$ python3 -q
>>> import numpy as np
>>> import numpy.linalg as la
>>> np.set_printoptions(suppress=True, linewidth=120)
>>> M = np.load("out17.npy")
>>> print(M)
[[-2 -5  0  0]
 [-4 -1  0  0]
 [ 0  0 -2 -5]
 [ 0  0 -4 -1]]
>>> # 2 groups of indices that never mix
>>> rng = np.random.default_rng(40)
>>> z = rng.permutation(4)
>>> print(z)
[1 0 3 2]
>>> M2 = M[z][:, z]
>>> print(np.allclose(M2, M))
False
>>> print(np.trace(M2))
-6
>>> print(np.diag(M2))
[-1 -2 -1 -2]
>>> ev, evecs = la.eig(M)
>>> print(ev)
[-6.  3. -6.  3.]
>>> print(np.round(M @ evecs[:, 0] - ev[0] * evecs[:, 0], 1) + 0)
[0. 0. 0. 0.]
>>> print(np.round(np.sort(la.eigvals(M.T)), 1))
[-6. -6.  3.  3.]
>>> print(np.round(np.sort(la.eigvals(la.inv(M))), 1))
[-0.2 -0.2  0.3  0.3]
>>> print(np.round(np.sort(la.eigvals(M @ M)), 1))
[ 9.  9. 36. 36.]
>>> print(np.prod(ev))
324.0
>>> O, _ = la.qr(np.array([[0.4, 2.1, -0.4, 1.0],
...     [0.3, 0.0, 1.4, 1.1],
...     [0.2, 0.5, -2.0, -1.5],
...     [-0.8, -0.7, 0.8, -0.4]]))
>>> m1 = O[:, :4]
>>> print(m1.round(1) + 0)
[[-0.4  0.9  0.2  0. ]
 [-0.3 -0.3  0.6  0.7]
 [-0.2  0.1 -0.7  0.6]
 [ 0.8  0.4  0.2  0.4]]
>>> print(np.round(m1 @ m1, 1))
[[-0.2 -0.6  0.3  0.7]
 [ 0.6  0.1 -0.6  0.5]
 [ 0.7 -0.1  0.7 -0.1]
 [-0.2  0.8  0.4  0.5]]
>>> print(np.round(np.abs(la.eigvals(m1)).max(), 1))
1.0
>>> print(np.allclose(m1, m1.T))
False
>>> print(np.allclose(m1 @ m1.T, m1.T @ m1))
True
>>> print(np.round(la.matrix_power(m1, 2), 1))
[[-0.2 -0.6  0.3  0.7]
 [ 0.6  0.1 -0.6  0.5]
 [ 0.7 -0.1  0.7 -0.1]
 [-0.2  0.8  0.4  0.5]]
>>> print(np.round((m1 + m1.T) / 2, 1) + 0)
[[-0.4  0.3  0.   0.4]
 [ 0.3 -0.3  0.4  0.5]
 [ 0.   0.4 -0.7  0.4]
 [ 0.4  0.5  0.4  0.4]]
>>> print(np.round(np.sort(np.abs(la.eigvals(m1))), 1))
[1. 1. 1. 1.]
>>> print(np.round((m1 - m1.T) / 2, 1))
[[ 0.   0.6  0.2 -0.4]
 [-0.6  0.   0.3  0.2]
 [-0.2 -0.3  0.   0.2]
 [ 0.4 -0.2 -0.2  0. ]]
>>> f = np.array([0, -2, -1, -2])
>>> M2 = M + np.outer(f, np.eye(4)[3])
>>> print(la.matrix_rank(la.inv(M2) - la.inv(M), tol=1e-8))
1
>>> print(round(la.det(M2) / la.det(M), 1), round(float(1 + la.solve(M, f)[3]), 1))
1.0 1.0
>>> f = np.array([1, 5])
>>> print(np.round(np.cross(m1[3, :3], m1[2, :3]), 1))
[-0.3  0.6  0.2]
>>> print(np.round(np.correlate(m1[3], m1[2], "full"), 1) + 0)
[ 0.5 -0.4 -0.1  0.  -0.4  0.  -0.1]
>>> z = rng.permutation(4)
>>> print(z)
[1 0 3 2]
>>> M2 = m1[z][:, z]
>>> print(np.round(la.det(M2), 1), np.round(la.det(m1[z]), 1))
-1.0 -1.0
>>> print(np.round(np.trace(M2), 1))
-1.0
>>> print(np.round(m1.mean(axis=0), 1) + 0)
[0.  0.3 0.1 0.4]
>>> print(np.round(m1 - m1[0], 1))
[[ 0.   0.   0.   0. ]
 [ 0.1 -1.2  0.4  0.7]
 [ 0.2 -0.8 -1.   0.6]
 [ 1.2 -0.5 -0.1  0.4]]
>>> print(np.count_nonzero(m1))
16
>>> print(np.round(m1.sum(axis=1), 1))
[ 0.7  0.7 -0.2  1.7]
>>> print(np.unravel_index(np.abs(m1).argmax(), m1.shape))
(np.int64(0), np.int64(1))
>>> print(la.matrix_rank(m1))
4
>>> print(np.round(np.diff(m1, axis=0), 1) + 0)
[[ 0.1 -1.2  0.4  0.7]
 [ 0.1  0.4 -1.4  0. ]
 [ 1.   0.2  0.9 -0.2]]
>>> F = np.array([[1.1, -1.7, 1.5],
...     [1.1, 0.8, 1.2],
...     [-1.0, -0.5, 0.8],
...     [1.0, 1.5, 1.0],
...     [-0.3, 0.8, 0.4],
...     [0.1, -0.5, 0.8],
...     [-0.2, 0.4, -0.3],
...     [-0.1, 0.0, 0.9],
...     [-1.2, 1.6, 1.1],
...     [0.6, -0.2, -0.4],
...     [-0.5, 0.7, -0.9],
...     [-0.2, 0.7, 0.1]])
>>> F[1] *= 3
>>> print(F.round(1))
[[ 1.1 -1.7  1.5]
 [ 3.3  2.4  3.6]
 [-1.  -0.5  0.8]
 [ 1.   1.5  1. ]
 [-0.3  0.8  0.4]
 [ 0.1 -0.5  0.8]
 [-0.2  0.4 -0.3]
 [-0.1  0.   0.9]
 [-1.2  1.6  1.1]
 [ 0.6 -0.2 -0.4]
 [-0.5  0.7 -0.9]
 [-0.2  0.7  0.1]]
>>> M2 = F / la.norm(F, axis=1, keepdims=True)
>>> G = M2 @ M2.T
>>> print((np.abs(G) > 0.9).astype(int))
[[1 0 0 0 0 1 1 0 0 0 1 0]
 [0 1 0 1 0 0 0 0 0 0 0 0]
 [0 0 1 0 0 0 0 0 0 0 0 0]
 [0 1 0 1 0 0 0 0 0 0 0 0]
 [0 0 0 0 1 0 0 0 1 0 0 1]
 [1 0 0 0 0 1 1 0 0 0 1 0]
 [1 0 0 0 0 1 1 0 0 0 1 0]
 [0 0 0 0 0 0 0 1 0 0 0 0]
 [0 0 0 0 1 0 0 0 1 0 0 0]
 [0 0 0 0 0 0 0 0 0 1 0 0]
 [1 0 0 0 0 1 1 0 0 0 1 0]
 [0 0 0 0 1 0 0 0 0 0 0 1]]
>>> print(G[9].round(1) + 0)
[ 0.2  0.  -0.8 -0.1 -0.7 -0.2 -0.2 -0.6 -0.9  1.  -0.1 -0.5]
>>> print(G.round(1) + 0)
[[ 1.   0.4  0.3  0.  -0.5  0.9 -1.   0.5 -0.4  0.2 -1.  -0.7]
 [ 0.4  1.  -0.2  0.9  0.5  0.4 -0.3  0.6  0.3  0.  -0.5  0.3]
 [ 0.3 -0.2  1.  -0.3  0.2  0.6 -0.3  0.7  0.4 -0.8 -0.3 -0.1]
 [ 0.   0.9 -0.3  1.   0.7  0.1  0.1  0.4  0.5 -0.1 -0.1  0.6]
 [-0.5  0.5  0.2  0.7  1.  -0.1  0.5  0.5  1.  -0.7  0.3  1. ]
 [ 0.9  0.4  0.6  0.1 -0.1  1.  -0.9  0.8  0.  -0.2 -0.9 -0.4]
 [-1.  -0.3 -0.3  0.1  0.5 -0.9  1.  -0.5  0.4 -0.2  1.   0.7]
 [ 0.5  0.6  0.7  0.4  0.5  0.8 -0.5  1.   0.5 -0.6 -0.7  0.2]
 [-0.4  0.3  0.4  0.5  1.   0.   0.4  0.5  1.  -0.9  0.3  0.9]
 [ 0.2  0.  -0.8 -0.1 -0.7 -0.2 -0.2 -0.6 -0.9  1.  -0.1 -0.5]
 [-1.  -0.5 -0.3 -0.1  0.3 -0.9  1.  -0.7  0.3 -0.1  1.   0.5]
 [-0.7  0.3 -0.1  0.6  1.  -0.4  0.7  0.2  0.9 -0.5  0.5  1. ]]
>>> print(np.round(la.norm(M2, axis=1), 1))
[1. 1. 1. 1. 1. 1. 1. 1. 1. 1. 1. 1.]
>>> print(np.count_nonzero(G))
144
>>> print(np.round(G.sum(axis=0), 1))
[-0.2  3.5  1.   3.8  4.2  1.2  0.6  3.4  4.  -2.9 -0.6  3.5]
>>> print(np.abs(G).max())
1.0
>>> print(la.matrix_rank(G))
3
>>> print(round(float(la.norm(G)), 1))
7.3
>>> print(np.round(G.mean(axis=0), 1) + 0)
[ 0.   0.3  0.1  0.3  0.3  0.1  0.   0.3  0.3 -0.2  0.   0.3]
>>> print(np.round(la.svd(G, compute_uv=False), 1) + 0)
[5.3 4.5 2.3 0.  0.  0.  0.  0.  0.  0.  0.  0. ]
>>> Xs = F - F.mean(axis=0)
>>> left, sig, VT = la.svd(Xs, full_matrices=False)
>>> print(np.searchsorted(np.cumsum(sig ** 2) / (sig ** 2).sum(), 0.9) + 1)
3
>>> print(np.round(np.abs(VT[-1]), 1))
[0.7 0.1 0.7]
>>> print(la.matrix_rank(Xs))
3
>>> print(np.round(Xs.mean(axis=0), 1) + 0)
[0. 0. 0.]
>>> E = np.loadtxt("dump.csv", delimiter=",")
>>> print(E)
[[-0.5  0.7 -1.6  0.8]
 [-0.9  0.7 -0.7  0.2]
 [ 0.7 -0.7  0.8  1.5]
 [ 0.8 -0.6  0.4 -0.1]
 [-0.1  0.1  1.   0.2]
 [ 2.  -2.1  0.5 -1.9]
 [ 0.  -0.1 -0.3 -1.4]
 [-0.4  0.4 -0.6 -0.5]
 [-1.1  1.1 -0.9 -1.5]
 [ 0.6 -0.6  0.4  0.1]
 [ 0.2  0.   0.8  0.2]
 [-2.   1.9 -0.7 -0.2]
 [ 0.4 -0.3 -0.5  0.6]
 [-0.7  0.8 -0.1  0.4]
 [-0.6  0.7 -0.2  0. ]
 [ 0.3 -0.3  1.6  0.1]
 [-0.3  0.2  3.6 -0.3]
 [-0.4  0.4  0.6 -0.2]
 [ 1.5 -1.3  0.  -1.3]
 [ 2.3 -2.5  0.9  0.8]
 [-1.7  1.6  0.7  1.3]
 [ 2.5 -2.4  0.3  0.3]
 [ 0.3 -0.4 -1.4  1. ]
 [-0.6  0.4  0.2  2.2]]
>>> x = np.array([2, 0, 3, 2])
>>> print((M @ x).argmax())
0
>>> print(M @ np.eye(4)[1])
[-5. -1.  0.  0.]
>>> print(M @ (2 * x))
[ -8 -16 -32 -28]
>>> print(la.norm(M @ x) <= la.norm(M, 2) * la.norm(x) + 1e-9)
True
>>> print((M * x).sum(axis=1))
[ -4  -8 -16 -14]
>>> C = E[[19, 22]].astype(float)
>>> for _ in range(3):
...     z = la.norm(E[:, None] - C, axis=-1).argmin(axis=1)
...     C = np.array([E[z == j].mean(axis=0) for j in range(2)])
... 
>>> print(z)
[1 1 0 0 1 0 1 1 1 0 1 1 1 1 1 0 0 1 0 0 1 0 1 1]
>>> print(np.bincount(z))
[ 9 15]
>>> print(C.round(1))
[[ 1.2 -1.1  0.9 -0.1]
 [-0.5  0.5 -0.2  0.2]]
>>> A = np.array([[0, 0, -1, 0, 3],
...     [0, 0, 3, 0, 2],
...     [0, 0, 0, -1, 2],
...     [0, 0, 0, 0, -3],
...     [0, 0, 0, 0, 0]])
>>> M2 = np.array([[3, 1], [2, -1]])
>>> C = np.kron(M2, A)
>>> print(la.matrix_rank(C))
6
>>> print(C.shape)
(10, 10)
>>> r = la.matrix_rank(A)
>>> print(r)
3
>>> N = la.svd(A)[2][r:].T
>>> print(np.allclose(A @ N, 0))
True
>>> print(np.round(N @ N.T, 1) + 0)
[[1. 0. 0. 0. 0.]
 [0. 1. 0. 0. 0.]
 [0. 0. 0. 0. 0.]
 [0. 0. 0. 0. 0.]
 [0. 0. 0. 0. 0.]]
>>> print([int(la.matrix_rank(A[:i])) for i in range(1, len(A) + 1)])
[1, 2, 3, 3, 3]
>>> print(N.shape)
(5, 2)
>>> print(la.matrix_rank(A.T @ A), la.matrix_rank(A @ A.T))
3 3
>>> left, sig, VT = la.svd(A)
>>> evecs = VT[:(sig > 1e-8).sum()]
>>> x = A[0] + 3 * A[4] + rng.integers(2) * np.eye(5)[2]
>>> print(x)
[ 0.  0. -1.  0.  3.]
>>> print(np.round(evecs.T @ evecs, 1) + 0)
[[0. 0. 0. 0. 0.]
 [0. 0. 0. 0. 0.]
 [0. 0. 1. 0. 0.]
 [0. 0. 0. 1. 0.]
 [0. 0. 0. 0. 1.]]
>>> print(np.round(la.norm(x - evecs.T @ evecs @ x), 1))
0.0
>>> print(np.round(np.diag(evecs.T @ evecs), 1) + 0)
[0. 0. 1. 1. 1.]
>>> print(np.einsum("ij,ji->", M, M))
90
>>> print(round(la.det(M.T), 1))
324.0
>>> print(round(np.abs(la.eigvals(A)).max(), 1))
0.0
>>> print(np.allclose(A, A.T))
False
>>> print((A - A.T) / 2)
[[ 0.   0.  -0.5  0.   1.5]
 [ 0.   0.   1.5  0.   1. ]
 [ 0.5 -1.5  0.  -0.5  1. ]
 [ 0.   0.   0.5  0.  -1.5]
 [-1.5 -1.  -1.   1.5  0. ]]
>>> K = np.array([[9.8, 5.1, 2.9, 3.5],
...     [8.2, 4.3, 0.8, 6.2],
...     [9.6, 5.1, 3.3, 4.0],
...     [3.1, 1.9, 1.2, 1.8],
...     [7.8, 2.3, -0.1, 6.3]])
>>> print(K)
[[ 9.8  5.1  2.9  3.5]
 [ 8.2  4.3  0.8  6.2]
 [ 9.6  5.1  3.3  4. ]
 [ 3.1  1.9  1.2  1.8]
 [ 7.8  2.3 -0.1  6.3]]
>>> O, evecs = la.qr(M[:, :2])[0], la.qr(M[:, 2:])[0]
>>> sig = la.svd(O.T @ evecs, compute_uv=False)
>>> print(np.degrees(np.arccos(sig.clip(0, 1))))
[90. 90.]
>>> print(round(float(la.norm(O @ O.T - evecs @ evecs.T, 2)), 1))
1.0
>>> M2 = np.c_[K[:, :1] @ np.array([[5]]), np.array([4, 2, -9, 5, 4])]
>>> print(M2)
[[49.   4. ]
 [41.   2. ]
 [48.  -9. ]
 [15.5  5. ]
 [39.   4. ]]
>>> print(la.matrix_rank(np.c_[K, M2]))
5
>>> print(la.matrix_rank(M2))
2
>>> print(np.round(la.lstsq(K, M2[:, 0])[0], 1) + 0)
[5. 0. 0. 0.]
>>> print(np.round(la.norm(M2 - K @ la.lstsq(K, M2)[0], axis=0), 1) + 0)
[ 0.  10.1]
>>> J = np.loadtxt("mat.csv", delimiter=",")
>>> print(J)
[[ 1.  0.  0.]
 [-2.  1.  0.]
 [-1.  1.  1.]]
>>> # triangular
>>> print(np.round(np.kron(np.eye(2, dtype=int), m1), 1) + 0)
[[-0.4  0.9  0.2  0.   0.   0.   0.   0. ]
 [-0.3 -0.3  0.6  0.7  0.   0.   0.   0. ]
 [-0.2  0.1 -0.7  0.6  0.   0.   0.   0. ]
 [ 0.8  0.4  0.2  0.4  0.   0.   0.   0. ]
 [ 0.   0.   0.   0.  -0.4  0.9  0.2  0. ]
 [ 0.   0.   0.   0.  -0.3 -0.3  0.6  0.7]
 [ 0.   0.   0.   0.  -0.2  0.1 -0.7  0.6]
 [ 0.   0.   0.   0.   0.8  0.4  0.2  0.4]]
>>> print(np.round(la.det(m1[::-1]), 1))
-1.0
>>> print(round(float(np.einsum("ii->", m1)), 1))
-1.0
>>> ev, evecs = la.eig(J)
>>> print(J @ evecs[:, 0] - ev[0] * evecs[:, 0])
[0. 0. 0.]
>>> print(np.round(np.sort(la.eigvals(J.T)), 1))
[1. 1. 1.]
>>> print(ev)
[1. 1. 1.]
>>> def softmax(z):
...     e = np.exp(z - z.max(axis=-1, keepdims=True))
...     return e / e.sum(axis=-1, keepdims=True)
... 
>>> print(np.round(softmax(J[0]), 1))
[0.6 0.2 0.2]
>>> print(np.round(softmax(J[0] + -1), 1))
[0.6 0.2 0.2]
>>> scores = J @ J.T / np.sqrt(3)
>>> print(np.round(softmax(scores), 1) + 0)
[[0.7 0.1 0.2]
 [0.  0.8 0.2]
 [0.  0.5 0.5]]
>>> print(np.round(softmax(scores + np.triu(np.full(scores.shape, -np.inf), 1)), 1) + 0)
[[1.  0.  0. ]
 [0.  1.  0. ]
 [0.  0.5 0.5]]
>>> print(softmax(scores).round(6).argmax(axis=1))
[0 1 1]
>>> G = J.T @ J
>>> print(np.round(la.eigvalsh(G)[::-1], 1))
[7.9 1.  0.1]
>>> print(la.matrix_rank(G))
3
>>> print(np.diag(G))
[6. 2. 1.]
>>> mat = np.load("m.npy")
>>> print(mat)
[[13 -4  6]
 [-4  4 -6]
 [ 6 -6  9]]
>>> print(la.cond(mat) > 100)
True
>>> print([round(float(x), 1) for x in la.svd(mat, compute_uv=False)[:3]])
[20.2, 5.8, 0.0]
>>> z = rng.permutation(3)
>>> print(z)
[1 0 2]
>>> M2 = mat[z][:, z]
>>> print(np.round(np.sort(np.abs(la.eigvals(M2))), 1) + 0)
[ 0.   5.8 20.2]
>>> print(np.diag(M2))
[ 4 13  9]
>>> print(np.trace(M2))
26
>>> print(np.round(la.det(M2), 1), round(float(la.det(mat[z])), 1))
-0.0 -0.0
>>> ev, evecs = la.eigh(mat)
>>> print((ev > 1e-8).sum(), (ev < -1e-8).sum())
2 0
>>> print(np.round(la.eigvalsh(mat @ mat), 1) + 0)
[  0.   33.5 408.5]
>>> print(np.abs(evecs[:, -1]).round(6).argmax())
0
>>> print(np.round(la.svd(mat, compute_uv=False), 1) + 0)
[20.2  5.8  0. ]
>>> t3 = np.stack([J, 3 * J, J[::-1]])
>>> print(la.matrix_rank(t3))
[3 3 3]
>>> print(la.matrix_rank(t3.reshape(3, -1)))
2
>>> print(np.einsum("bij,cij->bc", t3, t3))
[[ 9. 27.  3.]
 [27. 81.  9.]
 [ 3.  9.  9.]]
>>> print((t3 @ J.T).shape)
(3, 3, 3)
>>> print(t3.sum(axis=0))
[[  3.   1.   1.]
 [-10.   5.   0.]
 [ -3.   4.   4.]]
